% ipython --no-banner

In [1]: import numpy as np

In [2]: import numpy.linalg as la

In [3]: np.set_printoptions(suppress=True, linewidth=140)

In [4]: def tidy(a):
   ...:     return np.round(a, 2) + 0
   ...: 

In [5]: feats = np.load("test15.npy")

In [6]: feats
Out[6]: 
array([[2, 0, 0, 2, 0, 0, 4, 0, 0, 2, 2, 2],
       [1, 0, 0, 1, 0, 0, 2, 0, 0, 1, 1, 1],
       [1, 0, 0, 1, 0, 0, 2, 0, 0, 1, 1, 1],
       [1, 0, 0, 1, 0, 0, 2, 0, 0, 1, 1, 1],
       [0, 0, 0, 0, 0, 0, 0, 0, 0, 0, 0, 0],
       [1, 0, 0, 1, 0, 0, 2, 0, 0, 1, 1, 1],
       [0, 0, 0, 0, 0, 0, 0, 0, 0, 0, 0, 0],
       [0, 0, 0, 0, 0, 0, 0, 0, 0, 0, 0, 0],
       [0, 0, 0, 0, 0, 0, 0, 0, 0, 0, 0, 0],
       [0, 0, 0, 0, 0, 0, 0, 0, 0, 0, 0, 0],
       [2, 0, 0, 2, 0, 0, 4, 0, 0, 2, 2, 2],
       [0, 0, 0, 0, 0, 0, 0, 0, 0, 0, 0, 0],
       [1, 0, 0, 1, 0, 0, 2, 0, 0, 1, 1, 1],
       [1, 0, 0, 1, 0, 0, 2, 0, 0, 1, 1, 1]])

In [7]: # looks like rank 1

In [8]: np.argsort(-la.norm(feats, axis=0).round(6), kind="stable")[:3]
Out[8]: array([6, 0, 3])

In [9]: la.matrix_rank(feats, rtol=0.1)
Out[9]: np.int64(1)

In [10]: left, sigma, VT = la.svd(feats)

In [11]: np.argmax(sigma[:-1] / (sigma[1:] + 1e-6)) + 1
Out[11]: np.int64(1)

In [12]: tidy(sigma)
Out[12]: array([11.22,  0.  ,  0.  ,  0.  ,  0.  ,  0.  ,  0.  ,  0.  ,  0.  ,  0.  ,  0.  ,  0.  ])

In [13]: out = left[:, :1] @ np.diag(sigma[:1]) @ VT[:1]

In [14]: tidy(la.norm(feats - out, 2)), tidy(sigma[1])
Out[14]: (np.float64(0.0), np.float64(0.0))

In [15]: tidy(np.abs(feats - out).max())
Out[15]: np.float64(0.0)

In [16]: left, sigma, VT = la.svd(feats)

In [17]: vecs = VT[:(sigma > 1e-8).sum()]

In [18]: rng = np.random.default_rng(80)

In [19]: x = feats[13] + 3 * feats[5] + rng.integers(2) * np.eye(12)[5]

In [20]: x
Out[20]: array([4., 0., 0., 4., 0., 1., 8., 0., 0., 4., 4., 4.])

In [21]: la.matrix_rank(np.vstack([feats, x]))
Out[21]: np.int64(2)

In [22]: tidy(np.diag(vecs.T @ vecs))
Out[22]: array([0.11, 0.  , 0.  , 0.11, 0.  , 0.  , 0.44, 0.  , 0.  , 0.11, 0.11, 0.11])

In [23]: def softmax(z):
    ...:     e = np.exp(z - z.max(axis=-1, keepdims=True))
    ...:     return e / e.sum(axis=-1, keepdims=True)
    ...: 

In [24]: tidy(softmax(feats[7] + 2))
Out[24]: array([0.08, 0.08, 0.08, 0.08, 0.08, 0.08, 0.08, 0.08, 0.08, 0.08, 0.08, 0.08])

In [25]: tidy(softmax(feats).sum(axis=1))
Out[25]: array([1., 1., 1., 1., 1., 1., 1., 1., 1., 1., 1., 1., 1., 1.])

In [26]: tidy(softmax(feats[7]))
Out[26]: array([0.08, 0.08, 0.08, 0.08, 0.08, 0.08, 0.08, 0.08, 0.08, 0.08, 0.08, 0.08])

In [27]: scores = feats @ feats.T / np.sqrt(12)

In [28]: softmax(scores).round(6).argmax(axis=1)
Out[28]: array([0, 0, 0, 0, 0, 0, 0, 0, 0, 0, 0, 0, 0, 0])

In [29]: rk = la.matrix_rank(feats)

In [30]: rk
Out[30]: np.int64(1)

In [31]: ns = la.svd(feats)[2][rk:].T

In [32]: la.matrix_rank(feats.T @ feats), la.matrix_rank(feats @ feats.T)
Out[32]: (np.int64(1), np.int64(1))

In [33]: [int(la.matrix_rank(np.delete(feats, i, axis=0))) for i in range(14)]
Out[33]: [1, 1, 1, 1, 1, 1, 1, 1, 1, 1, 1, 1, 1, 1]

In [34]: [int(la.matrix_rank(feats[:, :j + 1])) for j in range(12)]
Out[34]: [1, 1, 1, 1, 1, 1, 1, 1, 1, 1, 1, 1]

In [35]: m1 = np.loadtxt("w.csv", delimiter=",")

In [36]: tidy(m1)
Out[36]: 
array([[ 0.18, -0.03,  0.03,  0.18, -0.29,  0.18],
       [-0.03,  0.  ,  0.  , -0.03,  0.04, -0.03],
       [ 0.03,  0.  ,  0.  ,  0.03, -0.04,  0.03],
       [ 0.18, -0.03,  0.03,  0.18, -0.29,  0.18],
       [-0.29,  0.04, -0.04, -0.29,  0.45, -0.29],
       [ 0.18, -0.03,  0.03,  0.18, -0.29,  0.18]])

In [37]: # column 3 repeats column 0

In [38]: la.matrix_rank(m1, rtol=0.1)
Out[38]: np.int64(1)

In [39]: tidy(la.norm(m1, 2) / la.norm(m1))
Out[39]: np.float64(1.0)
